$ python -q
>>> import numpy as np
>>> from numpy import linalg as LA
>>> np.set_printoptions(precision=1, suppress=True, linewidth=140, floatmode="fixed")
>>> A = np.load("a.npy")
>>> print(A)
[[ 1  1 -1 -1  1  1 -1 -1]
 [ 1  1  1  1 -1 -1 -1 -1]
 [ 1 -1 -1  1 -1  1  1 -1]]
>>> r0, v = A[0], A[1]
>>> print(r0 @ r0)
8
>>> pr = (r0 @ v) / (r0 @ r0) * r0
>>> print(LA.matrix_rank(np.outer(r0, v)))
1
>>> print(round(LA.norm(r0 + v) ** 2 + LA.norm(r0 - v) ** 2, 1))
32.0
>>> feats = np.load("arr.npy")
>>> print(feats)
[[-6  0  0]
 [ 2  0 -2]
 [-6  0  0]
 [ 4  0  0]]
>>> r0 = np.array([2, 1, 0])
>>> print(np.array([np.convolve(row, r0, "same") for row in feats]))
[[-6  0  0]
 [ 2 -4 -2]
 [-6  0  0]
 [ 4  0  0]]
>>> print(np.polyval(r0, feats[0]))
[66  0  0]
>>> w1 = np.array([[-4, 9, -7, 0, -4], [-9, 1, 5, -8, 8], [-9, 3, -9, -6, 7]])
>>> c = np.array([-1, -2, -2, -1, 1])
>>> H = np.maximum(feats @ w1 + c, 0)
>>> print((H > 0).astype(int))
[[1 0 1 0 1]
 [1 1 1 1 0]
 [1 0 1 0 1]
 [0 1 0 0 0]]
>>> Z = np.array([[5, -3, 5], [-2, -3, 0], [5, -3, -1], [5, -1, 0], [0, -5, 4]])
>>> print((H @ Z).round(6).argmax(axis=1))
[0 0 0 2]
>>> print(H @ Z)
[[ 315 -314  175]
 [  90  -74   43]
 [ 315 -314  175]
 [ -68 -102    0]]
>>> M2 = feats[0, 0] * feats[1:] - np.outer(feats[1:, 0], feats[0])
>>> print(M2)
[[ 0  0 12]
 [ 0  0  0]
 [ 0  0  0]]
>>> print(feats[:, 0] / feats[0, 0])
[ 1.0 -0.3  1.0 -0.7]
>>> print(np.flatnonzero(~M2.round(6).any(axis=1)))
[1 2]
>>> print(LA.cond(feats) > 100)
True
>>> print(LA.matrix_rank(feats, rtol=0.1))
2
>>> print([round(float(x), 1) for x in LA.svd(feats, compute_uv=False)[:3]])
[9.6, 2.0, 0.0]
>>> x0 = np.array([2, 1, 0])
>>> a = np.maximum(feats @ x0, 0)
>>> print(np.maximum(feats @ x0, 0) - np.maximum(-feats @ x0, 0))
[-12   4 -12   8]
>>> print(feats.T @ a)
[40  0 -8]
>>> print(np.tanh(feats @ x0))
[-1.0  1.0 -1.0  1.0]
>>> print(np.flatnonzero(a > 1e-9))
[1 3]
>>> print(a)
[0 4 0 8]
>>> M = np.load("x.npy")
>>> print(M)
[[4.0 1.0]
 [1.0 4.0]]
>>> rng = np.random.default_rng(60020)
>>> labels = rng.permutation(2)
>>> print(labels)
[0 1]
>>> M2 = M[labels][:, labels]
>>> print(M2)
[[4.0 1.0]
 [1.0 4.0]]
>>> print(np.allclose(M2, M))
True
>>> print(round(float(LA.det(M2)), 1), round(float(LA.det(M[labels])), 1))
15.0 15.0
>>> Lm = LA.cholesky(M)
>>> print(Lm)
[[2.0 0.0]
 [0.5 1.9]]
>>> print(Lm @ Lm.T)
[[4.0 1.0]
 [1.0 4.0]]
>>> r0 = np.array([0, -2, 5])
>>> print(np.convolve(M[0], r0))
[ 0.0 -8.0 18.0  5.0]
>>> print(np.correlate(M[0], M[1], "full"))
[16.0  8.0  1.0]
>>> Uu, sigma, Vt = LA.svd(M, full_matrices=False)
>>> print(np.round(Vt @ Vt.T, 1) + 0)
[[1.0 0.0]
 [0.0 1.0]]
>>> print(np.round(Uu.T @ M @ Vt.T, 1) + 0)
[[5.0 0.0]
 [0.0 3.0]]
>>> print(np.abs(Vt[0]))
[0.7 0.7]
>>> print(np.round(Uu.T @ Uu, 1) + 0)
[[1.0 0.0]
 [0.0 1.0]]
>>> print(np.cumsum(sigma ** 2) / np.sum(sigma ** 2))
[0.7 1.0]
>>> print(Uu.shape, sigma.shape, Vt.shape)
(2, 2) (2,) (2, 2)
>>> print((sigma > 1e-8).sum())
2
>>> F = np.array([[0, 1, 2, 1, 3],
...     [2, 2, 2, 3, 1],
...     [1, 3, 2, 2, 3],
...     [2, 1, 0, 0, 1],
...     [-6, -5, -4, -8, 0]])
>>> print(np.round(LA.norm(F), 1))
14.5
>>> print(F - F[0])
[[ 0  0  0  0  0]
 [ 2  1  0  2 -2]
 [ 1  2  0  1  0]
 [ 2  0 -2 -1 -2]
 [-6 -6 -6 -9 -3]]
>>> np.zeros(5, 5)
Traceback (most recent call last):
  File "<python-input-62>", line 1, in <module>
    np.zeros(5, 5)
    ~~~~~~~~^^^^^^
TypeError: Cannot interpret '5' as a data type
>>> print(np.round(LA.svd(F, compute_uv=False), 1) + 0)
[13.6  4.6  1.9  0.9  0.0]
>>> print(np.allclose(F[:-1].T @ LA.lstsq(F[:-1].T, F[-1])[0], F[-1]))
True
>>> print(np.round(F @ LA.pinv(F) @ F, 1) + 0)
[[ 0.0  1.0  2.0  1.0  3.0]
 [ 2.0  2.0  2.0  3.0  1.0]
 [ 1.0  3.0  2.0  2.0  3.0]
 [ 2.0  1.0  0.0  0.0  1.0]
 [-6.0 -5.0 -4.0 -8.0  0.0]]
>>> print(LA.lstsq(F[:-1].T, F[-1])[2])
4
>>> print(np.allclose(F, F.T))
False
>>> assert F == F.T
Traceback (most recent call last):
  File "<python-input-68>", line 1, in <module>
    assert F == F.T
           ^^^^^^^^
ValueError: The truth value of an array with more than one element is ambiguous. Use a.any() or a.all()
>>> print((F - F.T) / 2)
[[ 0.0 -0.5  0.5 -0.5  4.5]
 [ 0.5  0.0 -0.5  1.0  3.0]
 [-0.5  0.5  0.0  1.0  3.5]
 [ 0.5 -1.0 -1.0  0.0  4.5]
 [-4.5 -3.0 -3.5 -4.5  0.0]]
>>> print(np.allclose(F @ F.T, F.T @ F))
False
>>> print(np.round(LA.det(F), 1))
-0.0
>>> print(LA.matrix_power(F, 3))
[[-100  -99  -80 -106  -77]
 [ -66  -31  -20  -84   56]
 [-104  -86  -68 -118  -28]
 [ -48  -38  -34  -59  -10]
 [  98   -6  -20  146 -245]]
>>> w1 = np.array([[-9, -1, 4], [0, 9, -5], [0, 2, -4], [3, 6, -5], [5, -4, -3]])
>>> c = np.array([3, 3, -1])
>>> H = np.maximum(F @ w1 + c, 0)
>>> print(H)
[[21 10  0]
 [ 0 37  0]
 [15 33  0]
 [ 0  6  0]
 [33  0 56]]
>>> print((H > 0).astype(int))
[[1 1 0]
 [0 1 0]
 [1 1 0]
 [0 1 0]
 [1 0 1]]
>>> print(LA.matrix_rank(H))
3
>>> print((H > 0).mean(axis=0))
[0.6 0.8 0.2]
>>> Z = np.array([[3, 2, 2], [1, 1, 1], [3, 1, 3]])
>>> print(w1 @ Z)
[[-16 -15  -7]
 [ -6   4  -6]
 [-10  -2 -10]
 [  0   7  -3]
 [  2   3  -3]]
>>> print((H @ Z).round(6).argmax(axis=1))
[0 0 0 0 0]
>>> M2 = np.array([[0, 1], [2, 1]])
>>> J = np.block([[np.zeros((2, 2)), M2], [M2.T, np.zeros((2, 2))]])
>>> print(J)
[[0.0 0.0 0.0 1.0]
 [0.0 0.0 2.0 1.0]
 [0.0 2.0 0.0 0.0]
 [1.0 1.0 0.0 0.0]]
>>> q, vecs = LA.qr(J[:, :2])[0], LA.qr(J[:, 2:])[0]
>>> sigma = LA.svd(q.T @ vecs, compute_uv=False)
>>> print(round(float(LA.norm(q @ q.T - vecs @ vecs.T, 2)), 1))
1.0
>>> print(sigma)
[0.0 0.0]
>>> t = np.radians(13)
>>> R = np.eye(4)
>>> R[2, 2] = R[1, 1] = np.cos(t)
>>> R[2, 1], R[1, 2] = -np.sin(t), np.sin(t)
>>> print(R)
[[ 1.0  0.0  0.0  0.0]
 [ 0.0  1.0  0.2  0.0]
 [ 0.0 -0.2  1.0  0.0]
 [ 0.0  0.0  0.0  1.0]]
>>> M2 = J @ R.T
>>> print(M2)
[[ 0.0  0.0  0.0  1.0]
 [ 0.0  0.4  1.9  1.0]
 [ 0.0  1.9 -0.4  0.0]
 [ 1.0  1.0 -0.2  0.0]]
>>> print(round(LA.det(R), 1), np.round(np.trace(R), 1))
1.0 3.9
>>> print(np.abs(M2 - J).max(axis=0))
[0.0 0.4 0.4 0.0]
